% python3 -q
>>> import numpy as np
>>> np.set_printoptions(suppress=True, linewidth=140)
>>> rd = lambda a: np.round(a, 1) + 0
>>> mat = np.load("test12.npy")
>>> mat
array([[ 1,  2],
       [ 1,  2],
       [ 2,  4],
       [-2, -4],
       [ 0,  0],
       [-1, -2]])
>>> left, sig, Vt = np.linalg.svd(mat)
>>> evecs = Vt[:(sig > 1e-8).sum()]
>>> rng = np.random.default_rng(54)
>>> vec = mat[5] + -2 * mat[1] + rng.integers(2) * np.eye(2)[0]
>>> vec
array([-3., -6.])
>>> rd(np.diag(evecs.T @ evecs))
array([0.2, 0.8])
>>> J = np.load("dump.npy")
>>> J
array([[-0.9, -1. , -1. ,  2. ,  0. ],
       [ 0. , -4.9, -2. , -5. , -3. ],
       [ 4. , -5. , -4.9,  4. ,  5. ],
       [ 4. , -5. ,  1. ,  1.1, -4. ],
       [-1. , -1. , -1. ,  2. ,  0.1]])
>>> rd(mat @ np.linalg.pinv(mat) @ mat)
array([[ 1.,  2.],
       [ 1.,  2.],
       [ 2.,  4.],
       [-2., -4.],
       [ 0.,  0.],
       [-1., -2.]])
>>> np.unique(mat.round(6), axis=0).shape
(5, 2)
>>> try:
...     np.linalg.inv(mat)
... except np.linalg.LinAlgError as e:
...     print(e)
... 
Last 2 dimensions of the array must be square
>>> B = np.linalg.invert(J)
Traceback (most recent call last):
  File "<python-input-16>", line 1, in <module>
    B = np.linalg.invert(J)
        ^^^^^^^^^^^^^^^^
AttributeError: module 'numpy.linalg' has no attribute 'invert'
>>> B = np.linalg.inv(J)
>>> rd(np.linalg.cond(J))
np.float64(202.2)
>>> np.allclose(B, J.T)
False
>>> rd(J @ B)
array([[1., 0., 0., 0., 0.],
       [0., 1., 0., 0., 0.],
       [0., 0., 1., 0., 0.],
       [0., 0., 0., 1., 0.],
       [0., 0., 0., 0., 1.]])
>>> rd(np.linalg.slogdet(J)[0])
np.float64(-1.0)
>>> (np.abs(B) > 1e-9).astype(int)
array([[1, 1, 1, 1, 1],
       [1, 1, 1, 1, 1],
       [1, 1, 1, 1, 1],
       [1, 1, 1, 1, 1],
       [1, 1, 1, 1, 1]])
>>> left, sig, Vt = np.linalg.svd(J)
>>> rd(sig)
array([10.9,  9.2,  5.3,  3. ,  0.1])
>>> np.argmax(sig[:-1] / (sig[1:] + 1e-6)) + 1
np.int64(4)
>>> B = left[:, :4] @ np.diag(sig[:4]) @ Vt[:4]
>>> np.linalg.matrix_rank(J, rtol=0.05)
np.int64(4)
>>> rd(np.linalg.norm(J - B, 2)), rd(sig[4])
(np.float64(0.1), np.float64(0.1))
>>> np.linalg.matrix_rank(B)
np.int64(4)
>>> rd(B)
array([[-0.9, -1. , -1. ,  2. ,  0. ],
       [ 0. , -4.9, -2. , -5. , -3. ],
       [ 4. , -5. , -4.9,  4. ,  5. ],
       [ 4. , -5. ,  1. ,  1.1, -4. ],
       [-1. , -1. , -1. ,  2. ,  0.1]])
>>> rd(B @ np.linalg.pinv(B) @ B)
array([[-0.9, -1. , -1. ,  2. ,  0. ],
       [ 0. , -4.9, -2. , -5. , -3. ],
       [ 4. , -5. , -4.9,  4. ,  5. ],
       [ 4. , -5. ,  1. ,  1.1, -4. ],
       [-1. , -1. , -1. ,  2. ,  0.1]])
>>> np.unique(B.round(6), axis=0).shape
(5, 5)
>>> np.linalg.lstsq(B[:-1].T, B[-1])[2]
np.int32(4)
>>> hat = np.triu(np.array([[9, -9, 8, -5, 9],
...     [1, 7, 3, 1, 2],
...     [5, -6, 4, 6, -7],
...     [1, 6, -8, -5, 1],
...     [-5, 7, -5, 8, -9]]), 1) + np.eye(5)
>>> B = hat @ J @ np.linalg.inv(hat)
>>> np.trace(B), rd(np.trace(J))
(np.float64(-9.5), np.float64(-9.5))
>>> rd(hat @ J - J @ hat)
array([[  3.,  12., -25.,  92.,  89.],
       [ 14., -22.,  -1.,  34.,  12.],
       [ 31.,  13.,  -4.,  47., -89.],
       [ -1.,  35., -18.,  21., -20.],
       [  0.,  -9.,  11.,   2.,   2.]])
>>> rd(B)
array([[     2.1,     38. ,   -167. ,   1066. ,  -2242. ],
       [    14. ,     99.1,   -427. ,   2545. ,  -5850. ],
       [    35. ,    287. ,  -1132.9,   6682. , -15521. ],
       [     3. ,     21. ,    -87. ,    519.1,  -1201. ],
       [    -1. ,    -10. ,     37. ,   -215. ,    503.1]])
>>> rd(np.linalg.det(B))
np.float64(-87.2)
>>> rd(np.poly(B))
array([   1. ,    9.5,  -12.9, -272.7, -845.1,   87.2])
>>> K = np.load("w.npy")
>>> K
array([[3., 0., 0.],
       [0., 3., 2.],
       [0., 2., 3.]])
>>> np.flatnonzero(np.linalg.matrix_power((K != 0) + (K.T != 0) + np.eye(3), 3)[1])
array([1, 2])
>>> (K != 0).astype(int)
array([[1, 0, 0],
       [0, 1, 1],
       [0, 1, 1]])
